% ipython --no-banner

In [1]: import numpy as np

In [2]: import numpy.linalg as la

In [3]: np.set_printoptions(precision=1, suppress=True, linewidth=100, sign=" ")

In [4]: rng = np.random.default_rng(411892)

In [5]: feats = rng.normal(size=(15, 3)) + 3 * np.array([-1, 4, -2])

In [6]: feats
Out[6]: 
array([[-4.2, 11.2, -6.3],
       [-2.6, 12.2, -8.5],
       [-2.7, 11.1, -4.7],
       [-3.3, 10.7, -3.4],
       [-4.9, 11.8, -5. ],
       [-3.2, 12.2, -7.4],
       [-2.5,  9.7, -6. ],
       [-3.1, 10.9, -7.5],
       [-3.8, 11.9, -5.1],
       [-2.9, 11.2, -7.5],
       [-2.3, 12.5, -6. ],
       [-2.8, 12. , -6.5],
       [-2.8, 13. , -5.1],
       [-3.7, 13.1, -4.7],
       [-1. , 11.9, -4.4]])

In [7]: M2 = np.c_[feats[:, :1] @ np.array([[-4]]), np.array([-1, 3, 0, -2, 3, -2, -2, 1, 1, 0, -2, 2, -3, 0, 3])]

In [8]: M2
Out[8]: 
array([[16.9, -1. ],
       [10.3,  3. ],
       [10.9,  0. ],
       [13.3, -2. ],
       [19.7,  3. ],
       [12.7, -2. ],
       [ 9.8, -2. ],
       [12.6,  1. ],
       [15. ,  1. ],
       [11.7,  0. ],
       [ 9.3, -2. ],
       [11.2,  2. ],
       [11.4, -3. ],
       [14.8,  0. ],
       [ 3.9,  3. ]])

In [9]: la.matrix_rank(np.c_[feats, M2])
Out[9]: np.int64(4)

In [10]: la.matrix_rank(M2)
Out[10]: np.int64(2)

In [11]: Uu, sig, Vh = la.svd(feats, full_matrices=False)

In [12]: np.abs(Uu[:, 0]).round(6).argmax()
Out[12]: np.int64(1)

In [13]: sig / sig[0]
Out[13]: array([ 1. ,  0.1,  0.1])

In [14]: (sig > 1e-8).sum()
Out[14]: np.int64(3)

In [15]: W0 = np.load("sample8.npy")

In [16]: W0.round(1) + 0
Out[16]: 
array([[-3.9,  3.7, -0.6, -8.2],
       [-3. ,  2.5, -0.2, -5.1],
       [-2.1,  1.1,  0. , -2.2],
       [-2. ,  1. ,  0. , -2.1],
       [-1.7,  0.6,  0. , -1.4],
       [-1.6,  0.4,  0. , -1.2],
       [-1.1,  0. , -0.1, -0.6],
       [-0.2, -0.1, -0.1, -0.1],
       [-0.1,  0. ,  0. , -0.1],
       [ 0.3,  0.1,  0.1,  0.2],
       [ 3.9,  2. ,  2.4,  4.7],
       [ 4.8,  2.4,  3. ,  6. ],
       [ 4.8,  2.4,  3.1,  6. ],
       [ 5.7,  2.8,  3.8,  7.5],
       [ 6.8,  3.4,  4.7,  9.4],
       [11.3,  5.5,  8.4, 17.7],
       [11.6,  5.7,  8.7, 18.4],
       [12.4,  6. ,  9.4, 20. ]])

In [17]: # rows and columns are dependent

In [18]: M2 = np.array([[0, 0, 1], [-1, 3, -2], [-2, 2, 1]])

In [19]: la.matrix_rank(feats @ M2)
Out[19]: np.int64(3)

In [20]: Ac = W0 - W0.mean(axis=0)

In [21]: evecs = la.svd(Ac)[2][:3]

In [22]: M2 = Ac - Ac @ evecs.T @ evecs

In [23]: np.round(la.norm(M2) / la.norm(Ac), 1)
Out[23]: np.float64(0.0)

In [24]: (Ac @ evecs.T).std(axis=0)
Out[24]: array([ 10.1,   1.4,   0.6])

In [25]: np.abs(np.diag(la.qr(W0)[1])) > 1e-9
Out[25]: array([ True,  True,  True, False])

In [26]: round(np.trace(la.pinv(W0) @ W0), 1)
Out[26]: np.float64(3.0)

In [27]: x0 = np.array([0, 0, 1, -2])

In [28]: W0 @ x0
Out[28]: 
array([ 15.8,  10.1,   4.5,   4.1,   2.8,   2.3,   1.1,   0.2,   0.1,  -0.3,  -6.9,  -8.9,  -9. ,
       -11.2, -14.2, -27. , -28. , -30.5])

In [29]: np.sign((W0 @ x0).round(6))
Out[29]: array([ 1.,  1.,  1.,  1.,  1.,  1.,  1.,  1.,  1., -1., -1., -1., -1., -1., -1., -1., -1., -1.])

In [30]: W0 @ np.eye(4)[3]
Out[30]: 
array([-8.2, -5.1, -2.2, -2.1, -1.4, -1.2, -0.6, -0.1, -0.1,  0.2,  4.7,  6. ,  6. ,  7.5,  9.4,
       17.7, 18.4, 20. ])

In [31]: W0 @ np.ones(4)
Out[31]: 
array([-9.1, -5.9, -3.2, -3. , -2.6, -2.4, -1.9, -0.4, -0.2,  0.8, 13. , 16.2, 16.2, 19.8, 24.3,
       42.9, 44.4, 47.8])

In [32]: A = np.loadtxt("test17.csv", delimiter=",")

In [33]: A
Out[33]: 
array([[  0.,   2.,   1.,   1.],
       [  3.,   4.,   3.,   1.],
       [  6.,   7.,   5.,   3.],
       [  9.,  10.,   6.,   4.],
       [  9.,  13.,   7.,   6.],
       [  9.,  15.,   9.,   6.],
       [ 10.,  16.,  11.,   7.],
       [ 13.,  16.,  11.,   7.],
       [ 13.,  16.,  11.,   9.],
       [ 16.,  19.,  14.,  12.],
       [ 17.,  22.,  16.,  12.],
       [ 19.,  22.,  18.,  13.],
       [ 21.,  22.,  20.,  13.],
       [ 23.,  23.,  22.,  16.],
       [ 26.,  24.,  22.,  18.],
       [ 29.,  24.,  25.,  21.],
       [ 31.,  26.,  27.,  24.]])

In [34]: lab = A[:, 1] > np.median(A[:, 1])

In [35]: u = A[lab].mean(axis=0) - A[~lab].mean(axis=0)

In [36]: ((A - A.mean(axis=0)) @ u > 0).astype(int)
Out[36]: array([ 0,  0,  0,  0,  0,  0,  0,  0,  0,  1,  1,  1,  1,  1,  1,  1,  1])

In [37]: u
Out[37]: array([ 14.8,  11.8,  13.4,  11.2])

In [38]: mat = np.loadtxt("out19.csv", delimiter=",")

In [39]: mat
Out[39]: 
array([[ 12.2, -10.7,   1.4,  11.6],
       [ 15.6,  -3.6,  -9. ,  -7.9],
       [  1. ,   9. ,   2.5, -17.7],
       [-12.3, -13.7,   3.1,   7.1],
       [  7.4, -15.1,   1.7, -10.7],
       [  0.7, -17.8,   5.2,  -7.5],
       [ 10.6,  14.4,   8.6,   2.6],
       [ 12.2,   3.9,   4.4,  14.7],
       [-17.4,  -8.6,   0. ,  -4.8],
       [ 10.3,   2.2, -15.6,   6.7],
       [ 17.9,   6.9,  -0.8,  -5.7],
       [-14.3,  12.8,  -5.5,  -1.2],
       [ 18.7,  -2.9,  -5.3,   3.8],
       [ 15.8,   1.2,  -0.7,  12.2],
       [ -2.4,   9.4,   7.7, -15.8],
       [  7.6,  -7.3, -16.3,  -4.9]])

In [40]: Ac = (mat - mat.mean(axis=0)) / mat.std(axis=0)

In [41]: Ac.std(axis=0)
Out[41]: array([ 1.,  1.,  1.,  1.])

In [42]: coef = la.lstsq(np.delete(Ac, 1, axis=1), Ac[:, 1])[0]

In [43]: coef
Out[43]: array([ 0.1,  0.1, -0.1])

In [44]: proj = A @ la.solve(A.T @ A, A.T)

In [45]: round(float(np.trace(proj)), 1)
Out[45]: 4.0

In [46]: M2 = mat / la.norm(mat, axis=1, keepdims=True)

In [47]: gram = M2 @ M2.T

In [48]: gram[13]
Out[48]: 
array([ 0.8,  0.4, -0.5, -0.3, -0.1, -0.3,  0.5,  0.9, -0.9,  0.6,  0.6, -0.6,  0.9,  1. , -0.6,
        0.2])

In [49]: la.norm(M2, axis=1)
Out[49]: array([ 1.,  1.,  1.,  1.,  1.,  1.,  1.,  1.,  1.,  1.,  1.,  1.,  1.,  1.,  1.,  1.])

In [50]: np.argwhere(np.triu(np.abs(gram) > 0.95, 1))
Out[50]: array([], shape=(0, 2), dtype=int64)

In [51]: M = np.load("w.npy")

In [52]: M
Out[52]: 
array([[ 0,  3,  3],
       [ 0,  0,  0],
       [ 0,  0,  0]])

In [53]: # column 2 repeats column 1

In [54]: M @ M
Out[54]: 
array([[ 0,  0,  0],
       [ 0,  0,  0],
       [ 0,  0,  0]])

In [55]: np.sort(la.eigvals(M))
Out[55]: array([ 0.,  0.,  0.])

In [56]: Uu, sig, Vh = la.svd(M)

In [57]: sig
Out[57]: array([ 4.2,  0. , -0. ])

In [58]: np.argmax(sig[:-1] / (sig[1:] + 1e-6)) + 1
Out[58]: np.int64(1)

In [59]: M2 = Uu[:, :1] @ np.diag(sig[:1]) @ Vh[:1]

In [60]: la.matrix_rank(M, rtol=0.05)
Out[60]: np.int64(1)

In [61]: np.round(la.norm(M - M2) / la.norm(M), 1)
Out[61]: np.float64(0.0)
